% ipython --no-banner

In [1]: import numpy as np

In [2]: np.set_printoptions(precision=2, suppress=True, linewidth=120)

In [3]: F = np.array([[-2.0, 0.0, -1.0, 3.0, 0.0, 2.0, -2.0, 3.0],
   ...:     [0.0, -3.0, 0.0, 0.0, 0.0, 0.0, 0.0, 0.0],
   ...:     [-1.0, 0.0, -2.0, -3.0, 0.0, -2.0, 2.0, -3.0],
   ...:     [3.0, 0.0, -3.0, 6.0, 0.0, 6.0, -6.0, 9.0],
   ...:     [0.0, 0.0, 0.0, 0.0, -3.0, 0.0, 0.0, 0.0],
   ...:     [2.0, 0.0, -2.0, 6.0, 0.0, 1.0, -4.0, 6.0],
   ...:     [-2.0, 0.0, 2.0, -6.0, 0.0, -4.0, 1.0, -6.0],
   ...:     [3.0, 0.0, -3.0, 9.0, 0.0, 6.0, -6.0, 6.0]])

In [4]: # symmetric, so the eigenvalues are real

In [5]: rng = np.random.default_rng(84)

In [6]: other = F + rng.integers(-2, 3, (8, 1)) @ rng.integers(-2, 3, (1, 8))

In [7]: other
Out[7]: 
array([[-3., -1., -2.,  4.,  0.,  3.,  0.,  2.],
       [-1., -4., -1.,  1.,  0.,  1.,  2., -1.],
       [ 1.,  2.,  0., -5.,  0., -4., -2., -1.],
       [ 1., -2., -5.,  8.,  0.,  8., -2.,  7.],
       [ 0.,  0.,  0.,  0., -3.,  0.,  0.,  0.],
       [ 1., -1., -3.,  7.,  0.,  2., -2.,  5.],
       [-2.,  0.,  2., -6.,  0., -4.,  1., -6.],
       [ 1., -2., -5., 11.,  0.,  8., -2.,  4.]])

In [8]: np.round(np.linalg.svd(other - F, compute_uv=False), 2) + 0
Out[8]: array([12.25,  0.  ,  0.  ,  0.  ,  0.  ,  0.  ,  0.  ,  0.  ])

In [9]: vec = np.array([1, 0, 3, 2, 1, 3, 2, 2])

In [10]: a = np.maximum(F @ vec, 0)

In [11]: np.maximum(F @ (3 * vec), 0)
Out[11]: array([27.,  0.,  0., 90.,  0., 45.,  0., 90.])

In [12]: F * (a > 1e-9)[:, None]
Out[12]: 
array([[-2.,  0., -1.,  3.,  0.,  2., -2.,  3.],
       [ 0., -0.,  0.,  0.,  0.,  0.,  0.,  0.],
       [-0.,  0., -0., -0.,  0., -0.,  0., -0.],
       [ 3.,  0., -3.,  6.,  0.,  6., -6.,  9.],
       [ 0.,  0.,  0.,  0., -0.,  0.,  0.,  0.],
       [ 2.,  0., -2.,  6.,  0.,  1., -4.,  6.],
       [-0.,  0.,  0., -0.,  0., -0.,  0., -0.],
       [ 3.,  0., -3.,  9.,  0.,  6., -6.,  6.]])

In [13]: np.flatnonzero(a > 1e-9)
Out[13]: array([0, 3, 5, 7])

In [14]: other = np.array([[0, 0], [2, 1], [0, 0], [2, 2], [3, 0], [1, 3], [3, 3], [1, 2]])

In [15]: np.einsum("ij,ij->i", F, F)
Out[15]: array([ 31.,   9.,  31., 207.,   9.,  97.,  97., 207.])

In [16]: np.linalg.matrix_rank(F @ other)
Out[16]: np.int64(2)

In [17]: vec = np.array([1, 7, 2, -2, -3, -2, 0, -7])

In [18]: rhs = F @ vec

In [19]: rhs
Out[19]: array([-35., -21.,  26., -90.,   9., -58.,  64., -75.])

In [20]: np.linalg.solve(F.T, F[1])
Out[20]: array([ 0.,  1., -0.,  0., -0., -0., -0., -0.])

In [21]: m1 = np.loadtxt("run14.csv", delimiter=",")

In [22]: m1.round(2) + 0
Out[22]: 
array([[ 0.08, -0.07,  0.03,  0.  , -0.25, -0.05,  0.02, -0.03],
       [-0.07,  0.06, -0.02,  0.  ,  0.22,  0.05, -0.02,  0.03],
       [ 0.03, -0.02,  0.01,  0.  , -0.08, -0.02,  0.01, -0.01],
       [ 0.  ,  0.  ,  0.  ,  0.  ,  0.  ,  0.  ,  0.  ,  0.  ],
       [-0.25,  0.22, -0.08,  0.  ,  0.8 ,  0.17, -0.06,  0.11],
       [-0.05,  0.05, -0.02,  0.  ,  0.17,  0.03, -0.01,  0.02],
       [ 0.02, -0.02,  0.01,  0.  , -0.06, -0.01,  0.  , -0.01],
       [-0.03,  0.03, -0.01,  0.  ,  0.11,  0.02, -0.01,  0.02]])

In [23]: U, s, VT = np.linalg.svd(m1)

In [24]: V = VT[:(s > 1e-8).sum()]

In [25]: vec = m1[6] + -2 * m1[3] + rng.integers(2) * np.eye(8)[4]

In [26]: vec.round(2) + 0
Out[26]: array([ 0.02, -0.02,  0.01,  0.  ,  0.94, -0.01,  0.  , -0.01])

In [27]: np.round(np.diag(V.T @ V), 2) + 0
Out[27]: array([0.08, 0.06, 0.01, 0.  , 0.8 , 0.03, 0.  , 0.02])

In [28]: mat = np.array([[256, -87, 11, 133, -106, 92, -70],
    ...:     [-87, 256, 22, -156, 129, -159, -27],
    ...:     [11, 22, 90, 22, -45, 45, 9],
    ...:     [133, -156, 22, 157, -140, 126, -39],
    ...:     [-106, 129, -45, -140, 187, -199, 64],
    ...:     [92, -159, 45, 126, -199, 263, -12],
    ...:     [-70, -27, 9, -39, 64, -12, 154]])

In [29]: other = mat + rng.integers(-2, 3, (7, 6)) @ rng.integers(-2, 3, (6, 7))

In [30]: other
Out[30]: 
array([[ 256,  -91,    7,  125, -103,   90,  -66],
       [ -84,  251,   17, -160,  133, -158,  -27],
       [  14,   16,   81,   23,  -39,   46,    9],
       [ 134, -155,   22,  153, -138,  123,  -41],
       [-104,  121,  -49, -138,  194, -201,   72],
       [  92, -162,   43,  121, -200,  265,  -12],
       [ -70,  -28,    4,  -34,   60,   -6,  144]])

In [31]: np.linalg.matrix_rank(other - mat, tol=1e-8)
Out[31]: np.int64(6)

In [32]: np.round(np.linalg.svd(other - mat, compute_uv=False), 2) + 0
Out[32]: array([21.55, 15.74, 10.81,  5.49,  2.32,  1.56,  0.  ])

In [33]: other - mat
Out[33]: 
array([[  0,  -4,  -4,  -8,   3,  -2,   4],
       [  3,  -5,  -5,  -4,   4,   1,   0],
       [  3,  -6,  -9,   1,   6,   1,   0],
       [  1,   1,   0,  -4,   2,  -3,  -2],
       [  2,  -8,  -4,   2,   7,  -2,   8],
       [  0,  -3,  -2,  -5,  -1,   2,   0],
       [  0,  -1,  -5,   5,  -4,   6, -10]])

In [34]: np.allclose(other @ other.T, other.T @ other)
Out[34]: False

In [35]: np.linalg.determinant(other)
---------------------------------------------------------------------------
AttributeError                            Traceback (most recent call last)
Cell In[35], line 1
----> 1 np.linalg.determinant(other)

AttributeError: module 'numpy.linalg' has no attribute 'determinant'

In [36]: other @ other
Out[36]: 
array([[ 113640,  -90595,   12215,   93194,  -97936,   98064,  -37501],
       [ -90268,  138162,  -11883, -111303,  119234, -134557,   13064],
       [  14114,  -11950,   11362,   15214,  -21873,   25262,   -3634],
       [  96672, -109938,   15338,  100786, -110221,  116960,  -28050],
       [ -99674,  114461,  -23537, -108142,  129916, -140397,   35562],
       [  99996, -133895,   25182,  116995, -141917,  161234,  -25580],
       [ -36940,    8876,   -4012,  -23282,   29502,  -20388,   31934]])

In [37]: np.allclose(other, other.T)
Out[37]: False

In [38]: (other - other.T) / 2
Out[38]: 
array([[ 0. , -3.5, -3.5, -4.5,  0.5, -1. ,  2. ],
       [ 3.5,  0. ,  0.5, -2.5,  6. ,  2. ,  0.5],
       [ 3.5, -0.5,  0. ,  0.5,  5. ,  1.5,  2.5],
       [ 4.5,  2.5, -0.5,  0. ,  0. ,  1. , -3.5],
       [-0.5, -6. , -5. ,  0. ,  0. , -0.5,  6. ],
       [ 1. , -2. , -1.5, -1. ,  0.5,  0. , -3. ],
       [-2. , -0.5, -2.5,  3.5, -6. ,  3. ,  0. ]])

In [39]: rank = np.linalg.matrix_rank(mat)

In [40]: rank
Out[40]: np.int64(6)

In [41]: null = np.linalg.svd(mat)[2][rank:].T

In [42]: [int(np.linalg.matrix_rank(np.delete(mat, i, axis=0))) for i in range(7)]
Out[42]: [6, 6, 6, 6, 6, 6, 6]

In [43]: np.round(null @ null.T, 2) + 0
Out[43]: 
array([[ 0.01, -0.01,  0.  , -0.05, -0.08, -0.04,  0.02],
       [-0.01,  0.02,  0.  ,  0.07,  0.1 ,  0.06, -0.02],
       [ 0.  ,  0.  ,  0.  ,  0.01,  0.02,  0.01,  0.  ],
       [-0.05,  0.07,  0.01,  0.24,  0.35,  0.21, -0.08],
       [-0.08,  0.1 ,  0.02,  0.35,  0.52,  0.31, -0.12],
       [-0.04,  0.06,  0.01,  0.21,  0.31,  0.18, -0.07],
       [ 0.02, -0.02,  0.  , -0.08, -0.12, -0.07,  0.03]])

In [44]: np.round(mat @ null, 2) + 0
Out[44]: 
array([[0.],
       [0.],
       [0.],
       [0.],
       [0.],
       [0.],
       [0.]])

In [45]: np.allclose(mat @ null, 0)
Out[45]: True

In [46]: null.shape
Out[46]: (7, 1)
